In [1]: import numpy as np

In [2]: np.set_printoptions(precision=3, suppress=True, linewidth=100, legacy="1.25")

In [3]: def rd(a):
   ...:     return np.round(a, 3) + 0
   ...: 

In [4]: other = np.array([[1.1, 0.0, -0.8],
   ...:     [1.5, -0.5, 1.0],
   ...:     [1.0, -0.5, -0.7],
   ...:     [-0.1, -1.4, -1.4]])

In [5]: cent = np.array([[1.3, -1.1, -0.7, 0.7, -1.2, 1.0, 0.1, -1.4, -1.7, 0.3, -1.0],
   ...:     [1.5, 0.7, -0.4, 2.0, -0.4, 0.8, -1.6, -0.5, -0.1, 0.0, 0.2],
   ...:     [-0.1, -0.2, -0.3, 0.6, 0.5, -0.8, -1.6, 0.2, -0.8, 2.2, -1.5]])

In [6]: J = other @ cent

In [7]: print(rd(J))
[[ 1.51 -1.05 -0.53  0.29 -1.72  1.74  1.39 -1.7  -1.23 -1.43  0.1 ]
 [ 1.1  -2.2  -1.15  0.65 -1.1   0.3  -0.65 -1.65 -3.3   2.65 -3.1 ]
 [ 0.62 -1.31 -0.29 -0.72 -1.35  1.16  2.02 -1.29 -1.09 -1.24 -0.05]
 [-2.09 -0.59  1.05 -3.71 -0.02 -0.1   4.47  0.56  1.43 -3.11  1.92]]

In [8]: f = np.array([0, 1, -1])

In [9]: print(rd(np.cross(J[1, :3], J[2, :3])))
[-0.869 -0.394 -0.077]

In [10]: data = np.load("out2.npy")

In [11]: print(data)
[[3 0 0 0]
 [0 1 0 0]
 [0 0 2 2]
 [0 2 0 0]]

In [12]: print(rd(np.linalg.norm(data, 2) / np.linalg.norm(data)))
0.64

In [13]: print(np.linalg.cond(data) > 100)
True

In [14]: r = np.linalg.matrix_rank(data)

In [15]: print(r)
3

In [16]: null = np.linalg.svd(data)[2][r:].T

In [17]: print([int(np.linalg.matrix_rank(data[:i])) for i in range(1, len(data) + 1)])
[1, 2, 3, 3]

In [18]: X = np.array([[3.0, 0.0, 1.0, 1.0],
    ...:     [0.0, 5.0, 0.0, 4.0],
    ...:     [-6.0, 0.0, -2.0, -3.0],
    ...:     [0.0, 0.0, 0.0, 1.0]])

In [19]: th = np.radians(72)

In [20]: R = np.eye(4)

In [21]: R[1, 1] = R[0, 0] = np.cos(th)

In [22]: R[1, 0], R[0, 1] = -np.sin(th), np.sin(th)

In [23]: print(rd(R))
[[ 0.309  0.951  0.     0.   ]
 [-0.951  0.309  0.     0.   ]
 [ 0.     0.     1.     0.   ]
 [ 0.     0.     0.     1.   ]]

In [24]: other = X @ R.T

In [25]: print(rd(other))
[[ 0.927 -2.853  1.     1.   ]
 [ 4.755  1.545  0.     4.   ]
 [-1.854  5.706 -2.    -3.   ]
 [ 0.     0.     0.     1.   ]]

In [26]: print(rd(np.linalg.det(R)), rd(np.trace(R)))
1.0 2.618

In [27]: print(rd(np.linalg.svd(X, compute_uv=False)), rd(np.linalg.svd(other, compute_uv=False)))
[8.151 5.908 0.804 0.   ] [8.151 5.908 0.804 0.   ]

In [28]: print(rd(np.abs(other - X).max(axis=0)))
[4.755 5.706 0.    0.   ]

In [29]: print(np.allclose(X @ X.T, other @ other.T))
True

In [30]: print(np.allclose(np.linalg.norm(X, axis=1), np.linalg.norm(other, axis=1)))
True

In [31]: mat = np.load("run10.npy")

In [32]: print(mat)
[[ 1  0  0]
 [-9  1  0]
 [-2 -2  1]]

In [33]: w, vecs = np.linalg.eig(mat)

In [34]: print(rd(np.sort(np.linalg.eigvals(mat @ mat))))
[1. 1. 1.]

In [35]: print(np.prod(w))
1.0

In [36]: print(rd(np.sort(np.linalg.eigvals(mat.T))))
[1. 1. 1.]

In [37]: other = np.array([[0, 1], [2, -1]])

In [38]: cent = np.kron(other, mat)

In [39]: print(cent)
[[  0   0   0   1   0   0]
 [  0   0   0  -9   1   0]
 [  0   0   0  -2  -2   1]
 [  2   0   0  -1   0   0]
 [-18   2   0   9  -1   0]
 [ -4  -4   2   2   2  -1]]

In [40]: f = np.array([3, -1, 2])

In [41]: other = mat + np.outer(f, np.eye(3)[2])

In [42]: print(np.linalg.matrix_rank(other - mat))
1

In [43]: print(other)
[[ 1.  0.  3.]
 [-9.  1. -1.]
 [-2. -2.  3.]]

In [44]: E = np.loadtxt("case19.csv", delimiter=",")

In [45]: print(E)
[[-7. -7.  0.  0.  0.  0.]
 [ 9. -5.  0.  0.  0.  0.]
 [-2. -4.  0.  0.  0.  0.]
 [ 0.  0. -7. -7.  0.  0.]
 [ 0.  0.  9. -5.  0.  0.]
 [ 0.  0. -2. -4.  0.  0.]
 [ 0.  0.  0.  0. -7. -7.]
 [ 0.  0.  0.  0.  9. -5.]
 [ 0.  0.  0.  0. -2. -4.]]

In [46]: hat = E @ np.linalg.solve(E.T @ E, E.T)

In [47]: print(rd(np.linalg.eigvalsh(hat)))
[0. 0. 0. 1. 1. 1. 1. 1. 1.]

In [48]: print(rd(hat @ E[:, 0]))
[-7.  9. -2.  0.  0.  0.  0.  0.  0.]

In [49]: print(rd(np.diag(hat)))
[0.822 0.984 0.194 0.822 0.984 0.194 0.822 0.984 0.194]

In [50]: w1 = np.array([[-3, 2, -1],
    ...:     [-1, -2, -2],
    ...:     [1, -3, -1],
    ...:     [2, 0, -3],
    ...:     [2, 3, 0],
    ...:     [2, -2, -3]])

In [51]: b = np.array([0, -2, 2])

In [52]: H = np.maximum(E @ w1 + b, 0)

In [53]: print((H > 0).astype(int))
[[1 0 1]
 [0 1 1]
 [1 1 1]
 [0 1 1]
 [0 0 1]
 [0 1 1]
 [0 0 1]
 [1 1 1]
 [0 0 1]]

In [54]: cent = np.array([[-2, -2, 1], [-3, 0, -3], [3, 2, 3]])

In [55]: print(H @ cent)
[[ 13. -10.  97.]
 [-69.   6. -69.]
 [ 10.   4.  40.]
 [ 33.  60.  33.]
 [ 24.  16.  24.]
 [ 36.  32.  36.]
 [ 69.  46.  69.]
 [-70.  18. -46.]
 [ 42.  28.  42.]]

In [56]: print((H @ cent).round(6).argmax(axis=1))
[2 1 2 1 0 0 0 1 0]

In [57]: print(w1 @ cent)
[[ -3   4 -12]
 [  2  -2  -1]
 [  4  -4   7]
 [-13 -10  -7]
 [-13  -4  -7]
 [ -7 -10  -1]]

In [58]: W0 = np.array([[0, -8, -1, 1, 3, -2, 9, -3],
    ...:     [-2, 3, -9, -9, -1, 1, 5, -8],
    ...:     [5, 2, 7, 2, 8, 2, 1, -5],
    ...:     [9, 9, 2, -2, -2, 2, -6, 3],
    ...:     [-6, -9, 6, 8, -2, 1, 2, -2],
    ...:     [-5, -8, 8, -9, -8, 1, 9, 7],
    ...:     [-2, 5, 4, -1, 9, -4, -7, 7],
    ...:     [-2, -7, -5, 6, -1, 4, -8, -4]])

In [59]: other = np.linalg.inv(W0)

In [60]: print(rd(np.linalg.cond(W0)))
53.114

In [61]: print(rd(np.linalg.slogdet(W0)[0]))
-1.0

In [62]: print(rd(W0 @ other))
[[1. 0. 0. 0. 0. 0. 0. 0.]
 [0. 1. 0. 0. 0. 0. 0. 0.]
 [0. 0. 1. 0. 0. 0. 0. 0.]
 [0. 0. 0. 1. 0. 0. 0. 0.]
 [0. 0. 0. 0. 1. 0. 0. 0.]
 [0. 0. 0. 0. 0. 1. 0. 0.]
 [0. 0. 0. 0. 0. 0. 1. 0.]
 [0. 0. 0. 0. 0. 0. 0. 1.]]

In [63]: print(rd(np.linalg.inv(other)))
[[ 0. -8. -1.  1.  3. -2.  9. -3.]
 [-2.  3. -9. -9. -1.  1.  5. -8.]
 [ 5.  2.  7.  2.  8.  2.  1. -5.]
 [ 9.  9.  2. -2. -2.  2. -6.  3.]
 [-6. -9.  6.  8. -2.  1.  2. -2.]
 [-5. -8.  8. -9. -8.  1.  9.  7.]
 [-2.  5.  4. -1.  9. -4. -7.  7.]
 [-2. -7. -5.  6. -1.  4. -8. -4.]]

In [64]: Uu, sigma, vt = np.linalg.svd(W0)

In [65]: print(np.argmax(sigma[:-1] / (sigma[1:] + 1e-6)) + 1)
7

In [66]: other = Uu[:, :7] @ np.diag(sigma[:7]) @ vt[:7]

In [67]: print(rd(np.abs(W0 - other).max()))
0.212

In [68]: print(np.linalg.matrix_rank(W0, rtol=0.05))
7

In [69]: f = np.array([-2, -3, -6, 4, 6, 4])

In [70]: rng = np.random.default_rng(94)

In [71]: feats = np.outer(rng.normal(size=17), f) + 0.3 * rng.normal(size=(17, 6))

In [72]: print(rd(feats))
[[ -2.11   -3.352  -6.322   4.595   6.109   3.941]
 [ -1.007  -1.577  -3.587   1.886   3.157   2.244]
 [  1.153   2.106   4.324  -2.543  -3.614  -2.65 ]
 [ -0.498  -0.442  -1.009   0.866   1.185   1.039]
 [ -0.557  -1.137  -1.424   1.278   1.663   1.293]
 [  0.03    0.563   1.105  -0.896  -1.111  -1.371]
 [ -1.159  -1.67   -3.208   1.622   3.181   1.767]
 [  0.589   0.414   1.493  -0.642  -1.202  -0.295]
 [  1.093   1.587   3.537  -1.877  -3.42   -1.647]
 [  2.523   3.928   7.061  -4.376  -7.006  -4.427]
 [  3.36    5.54   11.232  -7.339 -10.989  -7.495]
 [ -0.783  -0.981  -2.684   1.755   2.619   1.419]
 [  2.48    3.828   6.987  -4.888  -7.204  -5.237]
 [  1.073   0.56    1.231  -1.078  -1.125  -1.462]
 [ -0.869  -0.837  -2.106   0.663   2.529   1.317]
 [  0.838   1.419   3.241  -1.748  -3.13   -1.988]
 [  0.236   0.514   0.69   -0.394  -0.451  -0.18 ]]

In [73]: w1 = np.array([[2, -2, 0],
    ...:     [2, 0, 2],
    ...:     [2, 1, 2],
    ...:     [-2, -1, 0],
    ...:     [-1, -2, -2],
    ...:     [-2, 1, -2]])

In [74]: b = np.array([3, 2, -3])

In [75]: H = np.maximum(feats @ w1 + b, 0)

In [76]: print((H > 0).astype(int))
[[0 0 0]
 [0 0 0]
 [1 1 1]
 [0 0 0]
 [0 0 0]
 [1 1 1]
 [0 0 0]
 [1 1 1]
 [1 1 1]
 [1 1 1]
 [1 1 1]
 [0 0 0]
 [1 1 1]
 [1 1 1]
 [0 0 0]
 [1 1 1]
 [1 1 1]]

In [77]: print(rd((H > 0).mean(axis=0)))
[0.588 0.588 0.588]

In [78]: print(np.linalg.matrix_rank(H))
3

In [79]: cent = np.array([[-5, 0], [2, -4], [5, 2]])

In [80]: print(w1 @ cent)
[[-14   8]
 [  0   4]
 [  2   0]
 [  8   4]
 [ -9   4]
 [  2  -8]]

In [81]: print((H @ cent).round(6).argmax(axis=1))
[0 0 1 0 0 1 0 1 1 1 1 0 1 1 0 1 1]

In [82]: other = np.array([[4, -3], [6, -5], [8, -5], [4, 2], [-4, -8], [8, -4]])

In [83]: print(np.vstack([feats, other.T]).shape)
(19, 6)

In [84]: print(rd(np.einsum("ij->j", feats)))
[  6.391  10.465  20.561 -13.117 -18.812 -13.731]

In [85]: print(np.linalg.matrix_rank(np.vstack([feats, other.T])))
6

In [86]: q, vecs = np.linalg.qr(W0[:, :7])[0], np.linalg.qr(W0[:, 7:])[0]

In [87]: sigma = np.linalg.svd(q.T @ vecs, compute_uv=False)

In [88]: print((sigma > 0.9).sum())
1

In [89]: print(rd(np.linalg.norm(q @ q.T - vecs @ vecs.T, 2)))
1.0

In [90]: print(rd(sigma))
[0.997]

In [91]: F = np.load("m.npy")

In [92]: print(F)
[[-2 -2 -2 -2  0  2]
 [ 2  2 -2 -2  1  0]
 [ 2  0  2 -2  2  2]
 [-2 -1  2 -1 -1  2]
 [-1 -1 -1  1  0 -2]
 [ 0  1  1 -1 -1 -1]
 [ 0  2 -1 -1  1  0]
 [ 2 -2  1 -1  1 -1]
 [ 4  4 -8 -8  3  2]]

In [93]: Uu, sigma, vt = np.linalg.svd(data)

In [94]: print(rd(sigma))
[3.    2.828 2.236 0.   ]

In [95]: print(np.argmax(sigma[:-1] / (sigma[1:] + 1e-6)) + 1)
3

In [96]: other = Uu[:, :3] @ np.diag(sigma[:3]) @ vt[:3]

In [97]: print(rd(np.linalg.norm(data - other) / np.linalg.norm(data)))
0.0

In [98]: print(rd(other))
[[3. 0. 0. 0.]
 [0. 1. 0. 0.]
 [0. 0. 2. 2.]
 [0. 2. 0. 0.]]
